% ipython --no-banner

In [1]: import numpy as np

In [2]: from numpy import linalg as LA

In [3]: np.set_printoptions(precision=2, suppress=True, linewidth=200, legacy="1.25")

In [4]: E = np.loadtxt("a.csv", delimiter=",")

In [5]: E
Out[5]: 
array([[ 0.,  0.,  0.,  0.,  0.,  0.,  0.,  0.,  0.],
       [-3., -1.,  0.,  0.,  0.,  0.,  0.,  0.,  0.],
       [-2.,  1.,  2.,  0.,  0.,  0.,  0.,  0.,  0.],
       [-2.,  0., -3., -2.,  0.,  0.,  0.,  0.,  0.],
       [ 0., -2., -2., -1.,  0.,  0.,  0.,  0.,  0.],
       [-1., -1., -3.,  0., -2.,  0.,  0.,  0.,  0.],
       [ 0.,  0.,  3.,  0., -1.,  0.,  3.,  0.,  0.],
       [ 1.,  0., -3., -1., -3., -1.,  2.,  1.,  0.],
       [ 0.,  1.,  0., -1., -2.,  3.,  3.,  2.,  1.]])

In [6]: # triangular, det is the product of the diagonal

In [7]: Uu, s, Vh = LA.svd(E)

In [8]: V = Vh[:(s > 1e-8).sum()]

In [9]: rng = np.random.default_rng(602822)

In [10]: x0 = E[5] + -1 * E[7] + rng.integers(2) * np.eye(9)[5]

In [11]: x0
Out[11]: array([-2., -1.,  0.,  1.,  1.,  2., -2., -1.,  0.])

In [12]: np.round(V.T @ V, 2) + 0
Out[12]: 
array([[ 1.  ,  0.  ,  0.  ,  0.  ,  0.  ,  0.  ,  0.  ,  0.  ,  0.  ],
       [ 0.  ,  1.  ,  0.  ,  0.  ,  0.  ,  0.  ,  0.  ,  0.  ,  0.  ],
       [ 0.  ,  0.  ,  1.  ,  0.  ,  0.  ,  0.  ,  0.  ,  0.  ,  0.  ],
       [ 0.  ,  0.  ,  0.  ,  1.  ,  0.  ,  0.  ,  0.  ,  0.  ,  0.  ],
       [ 0.  ,  0.  ,  0.  ,  0.  ,  1.  ,  0.  ,  0.  ,  0.  ,  0.  ],
       [ 0.  ,  0.  ,  0.  ,  0.  ,  0.  ,  0.96,  0.  , -0.04,  0.19],
       [ 0.  ,  0.  ,  0.  ,  0.  ,  0.  ,  0.  ,  1.  ,  0.  ,  0.  ],
       [ 0.  ,  0.  ,  0.  ,  0.  ,  0.  , -0.04,  0.  ,  0.96,  0.19],
       [ 0.  ,  0.  ,  0.  ,  0.  ,  0.  ,  0.19,  0.  ,  0.19,  0.07]])

In [13]: np.argsort(-LA.norm(E, axis=0).round(6), kind="stable")[:3]
Out[13]: array([2, 6, 0])

In [14]: [round(float(x), 2) for x in LA.svd(E, compute_uv=False)[:3]]
Out[14]: [7.42, 6.4, 4.42]

In [15]: LA.cond(E) > 100
Out[15]: True

In [16]: X = np.loadtxt("data.csv", delimiter=",")

In [17]: print(X)
[[  2.6    1.94  -0.52  -2.01  -2.57  -0.59   0.9 ]
 [  0.08  -0.15  -0.97   1.93   4.21   0.53  -0.53]
 [ -0.01  -4.89   2.04  -8.37  -0.59  -1.86  -8.56]
 [  2.81   1.37  -0.78  -5.9   -7.39  -2.77  -0.51]
 [ -1.46  -0.51  -0.01   5.17   8.65   2.91   0.43]
 [  1.8    4.51  -0.35   9.83  13.77   5.18   5.74]
 [  2.53   3.06  -1.03   7.05  12.89   3.94   3.6 ]
 [  2.93  -0.37   2.12  -6.03   0.48   0.4   -2.29]
 [  5.17   3.83   1.03  -8.81 -10.73  -3.8    0.79]
 [  2.07   6.65   1.92   4.15  -0.61   2.33   8.69]
 [ -0.45   2.69  -0.87   6.74   4.8    1.97   4.65]
 [  1.89   0.37  -1.08  -3.79  -4.49  -2.2   -0.99]
 [ -8.7   -0.21   0.11  11.51  -3.76   2.56   7.23]
 [ -2.16  -4.63  -2.55  -1.3    0.43  -2.4   -5.35]
 [ -2.92   2.47   2.29   7.79   3.61   4.29   6.59]
 [-11.21  -8.58  -1.     9.56   6.76   2.89  -3.57]
 [ -2.08  -0.06   1.69  -3.52 -13.17  -2.08   1.19]
 [ -0.84   1.5    2.4    0.41  -2.57   0.88   3.05]
 [ -5.54  -2.6   -0.26   1.56  -9.46  -1.38   0.96]
 [  1.98  -0.05  -0.77   1.79  11.8    1.62  -1.48]
 [ -4.75  -0.23   1.5   11.32  13.16   6.93   4.44]
 [ -0.85  -2.53   2.9   -4.16  -1.06   0.19  -2.53]
 [ -6.84  -4.23   0.89   7.58   4.87   3.69   0.24]
 [  3.22  -2.26   1.6   -5.88   5.36  -0.14  -6.74]
 [  4.58   2.9    1.98  -9.55  -9.21  -2.57   0.17]
 [ 11.83   6.78   1.8  -16.16 -11.35  -5.45  -0.55]
 [ -0.54   2.22   0.41   5.89   6.97   3.3    4.15]
 [ 12.22   4.14   0.75 -16.87  -5.76  -4.79  -4.97]
 [ -7.6    0.17   0.41  12.19   3.83   4.46   5.97]
 [  3.68   2.69  -0.13   2.72   9.78   2.64   1.84]
 [  1.74   0.34   0.66   1.38  10.74   2.29  -2.36]
 [-10.81  -3.74  -1.57  18.09  14.49   6.27   3.18]
 [ -3.92  -6.06  -2.82   0.92   3.55  -1.29  -6.95]
 [  2.95  -2.59   0.17  -4.94   7.68  -0.18  -6.76]
 [ -3.82   0.93   0.36  10.96   8.33   5.07   5.92]
 [  3.16   1.97  -1.25  -6.03 -10.73  -4.04   0.27]
 [  8.24   0.98   1.59 -14.74  -4.98  -4.16  -5.54]]

In [18]: other = np.c_[X[:, :6] @ np.array([[2, 0, -2, -4, -5, -1],
    ...:     [1, 5, 5, -1, 3, -5],
    ...:     [-3, -4, 5, -5, 2, -1],
    ...:     [-4, -5, -2, 3, -4, -3],
    ...:     [3, -4, 3, 5, 1, -2],
    ...:     [-3, 1, -4, -2, -5, 0]]), np.array([-3, -2, 5, -3, 0, -5, 3, 2, 4, 1, -3, 1, 4, 0, -5, -5, 2, 3, 5, -2, 5, 5, 5, -5, 1, -1, -4, -3, 0, -3, 1, 2, 2, 2, -5, -2, -2])]

In [19]: print(other)
[[  10.8    31.52    0.57  -27.44    0.2    -0.61   -3.  ]
 [   6.24  -22.83    0.89   30.46   -8.95  -12.57   -2.  ]
 [  26.26    9.74    8.18  -29.61   31.65   48.71    5.  ]
 [  19.07   66.26   -1.96  -57.82   18.56   23.6    -3.  ]
 [  -6.86  -60.05    4.29   59.34  -20.83  -28.79    0.  ]
 [  -4.39  -75.1    18.13   78.02  -47.62  -81.03   -5.  ]
 [   9.86  -63.45   13.9    69.69  -40.54  -63.73    3.  ]
 [  23.49   18.3    14.79  -38.44   11.08   13.93    2.  ]
 [  25.53   98.2    14.59 -102.14   31.21   22.54    4.  ]
 [ -20.39    9.59   19.26  -19.79  -15.42  -48.47    1.  ]
 [ -14.07  -34.      3.04   43.74  -23.43  -41.95   -3.  ]
 [  15.68   40.88   -4.42  -31.95   11.17   17.69    1.  ]
 [ -82.94  -41.44  -27.64   45.07  -19.51  -17.37    4.  ]
 [  12.39  -10.57  -18.09   29.07    9.44   30.9     0.  ]
 [ -43.44  -45.91    7.73   30.6   -22.41  -42.31   -5.  ]
 [ -54.63 -110.85  -35.88  115.12  -17.62   12.91   -5.  ]
 [ -28.48   61.14  -11.84  -72.32   24.91   37.59    2.  ]
 [ -19.37    7.01    9.13  -23.52    4.89   -5.15    3.  ]
 [ -43.38   16.7   -29.2   -13.8    10.58   33.04    5.  ]
 [  29.6   -51.7    17.28   57.11  -15.05  -29.93   -2.  ]
 [ -40.82 -109.46    4.97   97.63  -40.71  -55.88    5.  ]
 [  -0.04    0.98    7.93  -26.73   17.09   25.2     5.  ]
 [ -47.36  -78.4   -18.33   66.85  -20.61   -5.38    5.  ]
 [  39.4    -9.88   18.66   -9.18    9.9    13.4    -5.  ]
 [  24.4    88.6    16.99 -100.68   31.6    26.01    1.  ]
 [  71.98  147.45   39.31 -157.43   45.33   23.65   -1.  ]
 [ -12.64  -44.57   10.16   43.81  -22.91  -42.58   -4.  ]
 [  90.9   120.3    35.63 -126.6    38.49   28.46   -3.  ]
 [ -66.91  -72.6   -12.63   74.98  -27.9   -37.89    0.  ]
 [  20.98  -36.11   18.78   35.02  -24.89  -44.72   -3.  ]
 [  21.67  -48.51   21.82   42.66  -12.59  -29.72    1.  ]
 [ -68.35 -154.56  -22.72  169.01  -49.53  -52.17    2.  ]
 [   5.4   -39.11  -22.59   58.93    2.1    27.18    2.  ]
 [  46.14  -19.83   15.64   13.88    6.16    9.29    2.  ]
 [ -41.85  -79.84   -3.12   76.94  -38.25  -50.73   -5.  ]
 [  16.09   83.88   -6.69  -72.02   21.2    27.79   -2.  ]
 [  69.19   88.     27.55 -102.69   39.7    39.45   -2.  ]]

In [20]: LA.matrix_rank(other)
Out[20]: 7

In [21]: np.round(LA.lstsq(X, other[:, 0])[0], 2) + 0
Out[21]: array([ 2.,  1., -3., -4.,  3., -3.,  0.])

In [22]: LA.norm(LA.qr(X)[0].T @ other, axis=0) ** 2 / ((other ** 2).sum(axis=0) + 1e-12)
Out[22]: array([1.  , 1.  , 1.  , 1.  , 1.  , 1.  , 0.23])

In [23]: cov = np.cov(X, rowvar=False)

In [24]: X.std(axis=0)
Out[24]: array([5.26, 3.33, 1.41, 8.32, 7.88, 3.24, 4.35])

In [25]: np.argwhere(np.triu(np.abs(np.corrcoef(X.T)) > 0.8, 1))
Out[25]: 
array([[0, 3],
       [3, 5],
       [4, 5]])

In [26]: LA.eigvalsh(cov)[::-1]
Out[26]: array([143.64,  34.7 ,  26.13,   2.51,   0.09,   0.06,   0.03])

In [27]: np.polyfit(X[:, 3], X[:, 1], 1)
Out[27]: array([-0.09,  0.26])

In [28]: Ac = (X - X.mean(axis=0)) / X.std(axis=0)

In [29]: print(Ac.std(axis=0))
[1. 1. 1. 1. 1. 1. 1.]

In [30]: coef = LA.lstsq(np.delete(Ac, 3, axis=1), Ac[:, 3])[0]

In [31]: coef
Out[31]: array([-0.63,  0.19, -0.13,  0.3 ,  0.15,  0.22])

In [32]: round(1 - np.var(Ac[:, 3] - np.delete(Ac, 3, axis=1) @ coef), 2)
Out[32]: 1.0

In [33]: rk = LA.matrix_rank(E)

In [34]: rk
Out[34]: 8

In [35]: N = LA.svd(E)[2][rk:].T

In [36]: np.round(E @ N, 2) + 0
Out[36]: 
array([[0.],
       [0.],
       [0.],
       [0.],
       [0.],
       [0.],
       [0.],
       [0.],
       [0.]])

In [37]: other = np.array([[2, 2, 2, 2, 1, 2],
    ...:     [2, 1, 2, 2, 0, 0],
    ...:     [0, 0, 1, 1, 0, 2],
    ...:     [0, 2, 2, 2, 2, 1],
    ...:     [1, 0, 2, 0, 0, 1],
    ...:     [1, 2, 1, 1, 1, 2]])

In [38]: A = np.triu(other, 1)

In [39]: print(A)
[[0 2 2 2 1 2]
 [0 0 2 2 0 0]
 [0 0 0 1 0 2]
 [0 0 0 0 2 1]
 [0 0 0 0 0 1]
 [0 0 0 0 0 0]]

In [40]: blk = np.stack([A, -1 * A, A[::-1]])

In [41]: LA.matrix_rank(blk)
Out[41]: array([5, 5, 5])

In [42]: print(LA.matrix_rank(blk.reshape(3, -1)))
2

In [43]: np.einsum("bij,cij->bc", blk, blk)
Out[43]: 
array([[ 36, -36,   4],
       [-36,  36,  -4],
       [  4,  -4,  36]])

In [44]: blk.shape
Out[44]: (3, 6, 6)

In [45]: Uu, s, Vh = LA.svd(A)

In [46]: V = Vh[:(s > 1e-8).sum()]

In [47]: x0 = A[1] + -2 * A[2] + rng.integers(2) * np.eye(6)[4]

In [48]: x0
Out[48]: array([ 0.,  0.,  2.,  0.,  1., -4.])

In [49]: np.diag(V.T @ V)
Out[49]: array([0., 1., 1., 1., 1., 1.])

In [50]: np.allclose(V.T @ V @ x0, x0)
Out[50]: True

In [51]: u = np.array([0, 4, 4, 0, 1, 0, 2, 3, 1])

In [52]: K = np.outer(rng.normal(size=44), u) + 0.02 * rng.normal(size=(44, 9))

In [53]: print(K.round(2) + 0)
[[ 0.03 -1.21 -1.24 -0.03 -0.3  -0.01 -0.66 -0.96 -0.34]
 [ 0.04  3.56  3.5  -0.02  0.88  0.    1.77  2.66  0.86]
 [ 0.03 -3.54 -3.54 -0.01 -0.87 -0.01 -1.8  -2.61 -0.87]
 [-0.02  2.14  2.14  0.    0.53  0.03  1.03  1.59  0.53]
 [-0.03  1.12  1.1  -0.02  0.28  0.05  0.57  0.86  0.27]
 [-0.01 -2.41 -2.39 -0.03 -0.61  0.   -1.19 -1.78 -0.58]
 [ 0.03  0.05  0.04  0.   -0.03  0.02  0.01  0.04  0.01]
 [ 0.01  2.58  2.59 -0.04  0.65  0.    1.31  1.96  0.65]
 [ 0.    4.96  5.    0.    1.23  0.    2.52  3.74  1.22]
 [ 0.   -6.55 -6.55  0.02 -1.64  0.02 -3.24 -4.92 -1.66]
 [-0.02 -2.5  -2.53  0.   -0.68  0.   -1.23 -1.86 -0.63]
 [-0.01 -2.08 -2.09  0.01 -0.5   0.03 -1.05 -1.59 -0.51]
 [ 0.02 -4.4  -4.38  0.04 -1.09 -0.01 -2.17 -3.26 -1.12]
 [-0.02  1.62  1.62  0.    0.36 -0.02  0.84  1.21  0.43]
 [-0.02  1.94  1.94 -0.01  0.5  -0.01  0.97  1.49  0.49]
 [-0.03  4.46  4.46 -0.02  1.09  0.01  2.21  3.33  1.11]
 [ 0.04  1.24  1.28 -0.03  0.33  0.    0.61  0.93  0.3 ]
 [ 0.01  9.6   9.6  -0.01  2.39  0.03  4.81  7.16  2.39]
 [ 0.02 -1.13 -1.13  0.03 -0.28 -0.01 -0.56 -0.87 -0.26]
 [ 0.01  0.73  0.72 -0.02  0.19  0.    0.37  0.5   0.19]
 [ 0.01 -6.1  -6.11 -0.01 -1.57  0.03 -3.06 -4.57 -1.53]
 [ 0.    0.1   0.1  -0.03  0.04  0.02  0.1   0.09  0.03]
 [-0.01  5.97  6.02  0.    1.5  -0.04  3.    4.52  1.48]
 [ 0.03  0.3   0.29  0.    0.07 -0.01  0.15  0.22  0.06]
 [-0.02 -5.41 -5.42  0.   -1.38 -0.01 -2.74 -4.13 -1.36]
 [-0.01 -5.36 -5.41  0.02 -1.39  0.01 -2.71 -4.04 -1.35]
 [ 0.    0.68  0.66 -0.02  0.15 -0.01  0.33  0.49  0.19]
 [ 0.01 -6.6  -6.59 -0.01 -1.67  0.01 -3.32 -4.94 -1.66]
 [-0.03 -1.34 -1.38 -0.04 -0.31  0.02 -0.71 -1.04 -0.32]
 [ 0.    6.17  6.21  0.    1.56 -0.01  3.1   4.63  1.54]
 [ 0.02 -2.41 -2.47  0.02 -0.62 -0.01 -1.2  -1.83 -0.6 ]
 [-0.02  6.05  5.98  0.    1.51  0.02  3.05  4.5   1.52]
 [-0.01 -5.22 -5.19  0.   -1.29 -0.02 -2.61 -3.9  -1.31]
 [-0.01  3.43  3.4   0.01  0.84  0.03  1.7   2.51  0.86]
 [ 0.    1.24  1.25 -0.01  0.33 -0.02  0.63  0.92  0.31]
 [-0.04  4.29  4.29 -0.03  1.09 -0.04  2.15  3.27  1.1 ]
 [ 0.02  0.68  0.71  0.03  0.15  0.    0.35  0.52  0.19]
 [ 0.03  0.21  0.19  0.02  0.04  0.    0.13  0.13  0.03]
 [-0.04 -3.25 -3.24  0.   -0.82 -0.03 -1.63 -2.42 -0.79]
 [-0.01 -0.96 -0.92 -0.02 -0.23  0.   -0.47 -0.7  -0.22]
 [-0.03 -3.92 -3.92  0.01 -0.99 -0.02 -1.92 -2.93 -0.93]
 [ 0.    2.4   2.43 -0.01  0.6  -0.03  1.18  1.78  0.63]
 [ 0.01  3.99  3.95  0.    0.98 -0.01  2.    3.01  0.99]
 [-0.03 -2.31 -2.29  0.02 -0.57  0.01 -1.15 -1.76 -0.56]]

In [54]: W2 = K[[19, 33]].astype(float)

In [55]: for _ in range(6):
    ...:     idx = LA.norm(K[:, None] - W2, axis=-1).argmin(axis=1)
    ...:     W2 = np.array([K[idx == j].mean(axis=0) for j in range(2)])
    ...: 

In [56]: print(idx)
[0 1 0 1 1 0 0 1 1 0 0 0 0 1 1 1 1 1 0 1 0 1 1 1 0 0 1 0 0 1 0 1 0 1 1 1 1 1 0 0 0 1 1 0]

In [57]: W2.round(2) + 0
Out[57]: 
array([[ 0.  , -3.33, -3.34,  0.  , -0.84,  0.  , -1.67, -2.5 , -0.83],
       [ 0.  ,  2.89,  2.89, -0.01,  0.72,  0.  ,  1.45,  2.17,  0.73]])

In [58]: np.round(W2[1] - W2[0], 2) + 0
Out[58]: array([ 0.  ,  6.23,  6.23, -0.01,  1.56,  0.  ,  3.12,  4.67,  1.56])
